>>> import numpy as np
>>> np.set_printoptions(suppress=True, linewidth=140)
>>> feats = np.load("dump.npy")
>>> feats
array([[-2.5,  2.1,  0.9,  0.8],
       [-2.2,  1.5,  1. ,  1.1],
       [-1.7,  2.1,  1.3,  0.8],
       [-2. ,  2.3,  0.6,  0.9],
       [-2. ,  1.8,  0.9,  0.7],
       [-2.5,  2.3,  0.8,  1.3],
       [-2.4,  2. ,  0.9,  0.9],
       [-2.5,  2.1,  1.1,  0.7],
       [-1.8,  1.5,  1.1,  1. ],
       [ 3. , -2.9, -2. ,  2.9],
       [ 3.6, -2.8, -2.3,  3. ],
       [ 3.2, -3.2, -2.1,  3.3],
       [ 2.8, -2.7, -2.2,  3.1],
       [ 3. , -3.2, -1.3,  3. ],
       [ 3.1, -3.4, -1.8,  2.6],
       [ 2.9, -2.3, -1.6,  3.1],
       [ 3.4, -2.4, -2.1,  3. ],
       [ 3. , -2.7, -2.6,  3. ]])
>>> cen = (feats - feats.mean(axis=0)) / feats.std(axis=0)
>>> np.round(cen.std(axis=0), 1)
array([1., 1., 1., 1.])
>>> b = np.linalg.lstsq(np.delete(cen, 3, axis=1), cen[:, 3])[0]
>>> b.round(1)
array([ 0.4, -0.3, -0.4])
>>> np.round(1 - np.var(cen[:, 3] - np.delete(cen, 3, axis=1) @ b), 1)
np.float64(1.0)
>>> D = np.linalg.norm(feats[:, None] - feats[None], axis=-1)
>>> D.mean(axis=1).argmax()
np.int64(10)
>>> print(D[8].round(1))
[1.  0.4 0.7 1.  0.5 1.1 0.8 1.  0.  7.5 8.  7.9 7.4 7.4 7.7 6.9 7.5 7.6]
>>> D.shape
(18, 18)
>>> D[8].round(6).argsort(kind="stable")[:4]
array([8, 1, 4, 2])
>>> np.flatnonzero(D[8] < D.mean() / 2)
array([0, 1, 2, 3, 4, 5, 6, 7, 8])
>>> np.round(np.linalg.norm(feats - feats.mean(axis=0), axis=1), 1)
array([4.3, 3.7, 4. , 4. , 3.8, 4.3, 4.2, 4.4, 3.5, 3.9, 4.4, 4.4, 3.8, 4. , 4.2, 3.4, 4. , 4.1])
>>> print(np.round(np.linalg.norm(feats, axis=1), 1))
[3.5 3.  3.1 3.2 2.9 3.7 3.4 3.5 2.8 5.5 5.9 6.  5.4 5.5 5.6 5.1 5.5 5.7]
>>> (D + 1e9 * np.eye(18)).round(6).argmin(axis=1)
array([ 6,  8,  4,  6,  6,  6,  0,  0,  1, 12, 16,  9,  9, 14,  9, 16, 10, 12])
>>> D[:5, :5].round(1)
array([[0. , 0.7, 0.9, 0.6, 0.6],
       [0.7, 0. , 0.9, 0.9, 0.5],
       [0.9, 0.9, 0. , 0.8, 0.6],
       [0.6, 0.9, 0.8, 0. , 0.6],
       [0.6, 0.5, 0.6, 0.6, 0. ]])
>>> np.unravel_index(D.round(6).argmax(), D.shape)
(np.int64(7), np.int64(10))
>>> np.linalg.matrix_rank(D ** 2)
np.int64(6)
